% python3 -q
>>> import numpy as np
>>> from numpy import linalg as LA
>>> np.set_printoptions(precision=1, suppress=True, linewidth=200)
>>> def rnd(a):
...     return np.round(a, 1) + 0
... 
>>> arr = np.array([[3, 3, 3, 2, 1, -1],
...     [2, 2, -2, -3, 0, 2],
...     [-2, 2, 0, 1, 3, 0],
...     [-1, -1, 1, 1, -3, 3],
...     [1, -2, -1, -1, -3, 3],
...     [3, 2, -3, 2, -3, -2]])
>>> print(arr)
[[ 3  3  3  2  1 -1]
 [ 2  2 -2 -3  0  2]
 [-2  2  0  1  3  0]
 [-1 -1  1  1 -3  3]
 [ 1 -2 -1 -1 -3  3]
 [ 3  2 -3  2 -3 -2]]
>>> Y = arr[0, 0] * arr[1:] - np.outer(arr[1:, 0], arr[0])
>>> print(Y)
[[  0   0 -12 -13  -2   8]
 [  0  12   6   7  11  -2]
 [  0   0   6   5  -8   8]
 [  0  -9  -6  -5 -10  10]
 [  0  -3 -18   0 -12  -3]]
>>> print(np.flatnonzero(~Y.round(6).any(axis=1)))
[]
>>> print(arr.sum(axis=0))
[ 6  6 -2  2 -5  5]
>>> print(LA.matrix_rank(arr))
6
>>> x = np.array([-1, -2, 1, 1, 1, -1])
>>> rhs = arr @ x
>>> print(rhs)
[ -2 -13   2  -1  -5  -9]
>>> print(rnd(LA.solve(arr, rhs)))
[-1. -2.  1.  1.  1. -1.]
>>> print(rnd(LA.solve(arr, 4 * rhs)))
[-4. -8.  4.  4.  4. -4.]
>>> print(rnd(LA.solve(arr, rhs + arr[:, 1])))
[-1. -1.  1.  1.  1. -1.]
>>> F = np.loadtxt("w.csv", delimiter=",")
>>> print(F)
[[-1.   0.8  1.   1.   1.   0.4]
 [ 0.1  0.3  0.7  0.7  0.6  0.2]
 [-1.   0.  -0.2 -0.4  0.9 -0.2]
 [ 0.1 -0.2 -0.4 -0.3 -0.4 -0.1]
 [-0.7 -0.1 -0.3 -0.4  0.5 -0.2]
 [ 0.3  0.4  0.8  0.8  0.5  0.3]
 [-0.9 -0.4 -0.8 -0.9  0.6 -0.4]
 [-1.  -0.2 -0.7 -0.8  1.  -0.5]
 [ 1.  -0.4 -0.5  0.1 -1.   0.3]
 [-0.1 -0.1 -0.4 -0.3 -0.1 -0.1]
 [-0.6  0.8  1.   1.   1.   0.5]
 [ 0.   0.4  0.8  0.8  0.7  0.3]
 [ 0.  -0.5 -0.9 -0.8 -0.8 -0.3]
 [-0.9 -0.3 -0.8 -0.8  0.5 -0.4]
 [-1.   0.8  1.   1.   1.   0.3]
 [-0.5  0.2  0.4  0.3  0.7  0. ]
 [-0.4 -0.3 -0.8 -0.7 -0.3 -0.3]
 [-1.   0.6  0.9  0.7  1.   0.1]
 [-0.7 -0.4 -0.9 -0.9 -0.1 -0.4]
 [ 1.  -0.3 -0.3  0.3 -1.   0.3]]
>>> C = F[[17, 10]].astype(float)
>>> for _ in range(7):
...     lab = LA.norm(F[:, None] - C, axis=-1).argmin(axis=1)
...     C = np.array([F[lab == j].mean(axis=0) for j in range(2)])
... 
>>> print(lab)
[1 1 0 0 0 1 0 0 0 0 1 1 0 0 1 1 0 1 0 0]
>>> print(np.abs(C[1] - C[0]).argmax())
2
>>> X = np.loadtxt("out4.csv", delimiter=",")
>>> print(X)
[[ 0.  1.  3.]
 [ 1. -2.  5.]
 [ 1. -7.  4.]
 [ 6. -4.  0.]
 [ 3.  1.  1.]
 [ 1.  4.  6.]
 [ 0. -1. 11.]
 [ 4.  2. 11.]
 [ 5.  6. 12.]
 [ 2.  9. 17.]
 [ 5. 13. 14.]
 [ 1. 15. 12.]
 [ 4. 13. 13.]
 [ 0. 10. 13.]
 [ 4. 10. 14.]
 [ 3. 15. 15.]
 [ 1. 16. 17.]
 [ 2. 20. 15.]]
>>> r0, r1 = X[11], X[0]
>>> print(r0 @ r0)
370.0
>>> pr = (r0 @ r1) / (r0 @ r0) * r0
>>> print(np.outer(r0, r1))
[[ 0.  1.  3.]
 [ 0. 15. 45.]
 [ 0. 12. 36.]]
>>> print((r1 - pr) @ r0)
0.0
>>> print(LA.matrix_rank(np.outer(r0, r1)))
1
>>> print(rnd(LA.norm(r0 + r1) ** 2 + LA.norm(r0 - r1) ** 2))
760.0
>>> Xs = X - X.mean(axis=0)
>>> U, sv, vt = LA.svd(Xs, full_matrices=False)
>>> print(rnd(np.abs(vt[-1])))
[1.  0.1 0.1]
>>> print(np.abs(vt[0]).argmax())
1
>>> print(np.abs(U[:, 0]).argmax())
2
>>> print(rnd(Xs.mean(axis=0)))
[0. 0. 0.]
>>> print((np.sign(U[:, 0]) == np.sign(U[0, 0])).astype(int))
[1 1 1 1 1 1 1 1 0 0 0 0 0 0 0 0 0 0]
>>> print(np.searchsorted(np.cumsum(sv ** 2) / (sv ** 2).sum(), 0.9) + 1)
2
>>> C = X[[12, 3]].astype(float)
>>> for _ in range(6):
...     lab = LA.norm(X[:, None] - C, axis=-1).argmin(axis=1)
...     C = np.array([X[lab == j].mean(axis=0) for j in range(2)])
... 
>>> print(lab)
[1 1 1 1 1 1 1 1 0 0 0 0 0 0 0 0 0 0]
>>> print(np.bincount(lab))
[10  8]
>>> print(rnd(C[1] - C[0]))
[ -0.7 -13.4  -9.1]
>>> print(rnd(C))
[[ 2.7 12.7 14.2]
 [ 2.  -0.8  5.1]]
